>>> import numpy as np
>>> np.set_printoptions(precision=2, suppress=True, linewidth=200, floatmode="fixed")
>>> data = np.load("test12.npy")
>>> print(data)
[[ 0.63 -3.19 -5.09 -1.69  1.95 -2.55 -1.98  3.73 -2.17]
 [ 0.53  1.11  2.03  0.84  0.32 -0.07 -1.15 -0.51  0.80]
 [-1.06 -1.46 -2.08 -1.09  3.16 -1.31  0.51 -0.75 -0.18]
 [ 0.57 -0.70 -1.56  0.13 -0.38 -0.29 -0.77  2.34 -1.03]
 [ 0.72  1.80  2.42  1.38 -1.03  0.37 -0.49 -0.22  0.47]
 [ 0.09  0.87 -0.21  0.90 -1.59 -0.40 -0.80  1.20 -0.93]]
>>> vec = np.array([-2, -7, 1, -5, -7, -9, -8, 5, -7])
>>> h1 = np.maximum(data @ vec, 0)
>>> data * (h1 > 1e-9)[:, None]
array([[ 0.63, -3.19, -5.09, -1.69,  1.95, -2.55, -1.98,  3.73, -2.17],
       [ 0.00,  0.00,  0.00,  0.00,  0.00, -0.00, -0.00, -0.00,  0.00],
       [-0.00, -0.00, -0.00, -0.00,  0.00, -0.00,  0.00, -0.00, -0.00],
       [ 0.57, -0.70, -1.56,  0.13, -0.38, -0.29, -0.77,  2.34, -1.03],
       [ 0.00,  0.00,  0.00,  0.00, -0.00,  0.00, -0.00, -0.00,  0.00],
       [ 0.09,  0.87, -0.21,  0.90, -1.59, -0.40, -0.80,  1.20, -0.93]])
>>> h1
array([83.41,  0.00,  0.00, 31.89,  0.00, 22.66])
>>> np.maximum(data @ (3 * vec), 0)
array([250.23,   0.00,   0.00,  95.67,   0.00,  67.98])
>>> np.flatnonzero(h1 > 1e-9)
array([0, 3, 5])
>>> np.linalg.norm(data, axis=1).argmax()
np.int64(0)
>>> round(np.linalg.norm(data, "nuc"), 2)
np.float64(19.67)
>>> print(round(float(np.linalg.norm(data[0], 1)), 2), round(float(np.linalg.norm(data[0], np.inf)), 2))
22.98 5.09
>>> np.round(np.linalg.norm(data) ** 2 / np.linalg.norm(data, 2) ** 2, 2)
np.float64(1.33)
>>> round(data[0] @ data[1], 2)
np.float64(-15.52)
>>> round(np.linalg.norm(data, 1), 2), round(np.linalg.norm(data, np.inf), 2)
(np.float64(13.39), np.float64(22.98))
>>> round(float(np.linalg.norm(data[0] - data[1])), 2)
10.58
>>> print(round(np.linalg.norm(data, 2), 2))
10.0
>>> vec = np.array([0, 1, 1, 2, 0, 0, 1, 3, 2])
>>> print(data @ vec)
[-6.79  3.74 -7.82  2.19  6.77  3.40]
>>> print(data @ np.eye(9)[1])
[-3.19  1.11 -1.46 -0.70  1.80  0.87]
>>> print(np.einsum("ij,j->i", data, vec))
[-6.79  3.74 -7.82  2.19  6.77  3.40]
>>> np.linalg.norm(data @ vec) <= np.linalg.norm(data, 2) * np.linalg.norm(vec) + 1e-9
np.True_
>>> J = np.loadtxt("mat.csv", delimiter=",")
>>> J
array([[-5.00, -1.00,  1.00, -5.00, -3.00,  5.00, -1.00,  2.00,  1.00],
       [-5.00,  5.00, -5.00, -2.00, -2.00, -3.00,  4.00,  1.00, -2.00],
       [-5.00,  0.00,  2.00,  0.00,  1.00,  3.00, -1.00,  1.00, -1.00],
       [-5.00, -3.00, -5.00,  3.00, -5.00, -2.00,  2.00, -3.00,  3.00],
       [-3.00, -2.00, -5.00,  4.00,  0.00, -2.00,  0.00,  2.00, -2.00],
       [ 3.00,  0.00,  2.00,  0.00, -4.00,  2.00, -1.00,  2.00, -3.00],
       [ 2.00, -3.00, -2.00, -4.00, -5.00, -1.00,  4.00, -3.00, -3.00],
       [ 0.00,  0.00,  0.00,  0.00,  0.00,  0.00,  0.00,  3.00, -3.00],
       [ 0.00,  0.00,  0.00,  0.00,  0.00,  0.00,  0.00, -2.00, -5.00]])
>>> Y = np.array([[5, 3, 3],
...     [2, 2, 7],
...     [3, 9, 3],
...     [5, 3, 8],
...     [6, 0, 1],
...     [6, 4, 8],
...     [7, 0, 9],
...     [8, 2, 4],
...     [1, 5, 3]])
>>> Y @ data
Traceback (most recent call last):
  File "<python-input-26>", line 1, in <module>
    Y @ data
    ~~^~~~~~
ValueError: matmul: Input operand 1 has a mismatch in its core dimension 0, with gufunc signature (n?,k),(k,m?)->(n?,m?) (size 6 is different from 3)
>>> np.linalg.matrix_rank(data @ Y)
np.int64(3)
>>> print(np.einsum("ij->j", data))
[ 1.48 -1.57 -4.49  0.47  2.43 -4.25 -4.68  5.79 -3.04]
>>> arr = 2 * np.eye(7) + np.ones((7, 7))
>>> print(arr)
[[3.00 1.00 1.00 1.00 1.00 1.00 1.00]
 [1.00 3.00 1.00 1.00 1.00 1.00 1.00]
 [1.00 1.00 3.00 1.00 1.00 1.00 1.00]
 [1.00 1.00 1.00 3.00 1.00 1.00 1.00]
 [1.00 1.00 1.00 1.00 3.00 1.00 1.00]
 [1.00 1.00 1.00 1.00 1.00 3.00 1.00]
 [1.00 1.00 1.00 1.00 1.00 1.00 3.00]]
>>> # symmetric, so the eigenvalues are real
>>> arr @ np.ones(7)
array([9.00, 9.00, 9.00, 9.00, 9.00, 9.00, 9.00])
>>> print(np.allclose(arr @ arr.T, arr.T @ arr))
True
>>> arr @ (-1.0) ** np.arange(7)
array([ 3.00, -1.00,  3.00, -1.00,  3.00, -1.00,  3.00])
>>> Y = arr[0, 0] * arr[1:] - np.outer(arr[1:, 0], arr[0])
>>> Y
array([[0.00, 8.00, 2.00, 2.00, 2.00, 2.00, 2.00],
       [0.00, 2.00, 8.00, 2.00, 2.00, 2.00, 2.00],
       [0.00, 2.00, 2.00, 8.00, 2.00, 2.00, 2.00],
       [0.00, 2.00, 2.00, 2.00, 8.00, 2.00, 2.00],
       [0.00, 2.00, 2.00, 2.00, 2.00, 8.00, 2.00],
       [0.00, 2.00, 2.00, 2.00, 2.00, 2.00, 8.00]])
>>> np.flatnonzero(~Y.round(6).any(axis=1))
array([], dtype=int64)
>>> np.linalg.matrix_rank(Y), np.linalg.matrix_rank(arr)
(np.int64(6), np.int64(7))
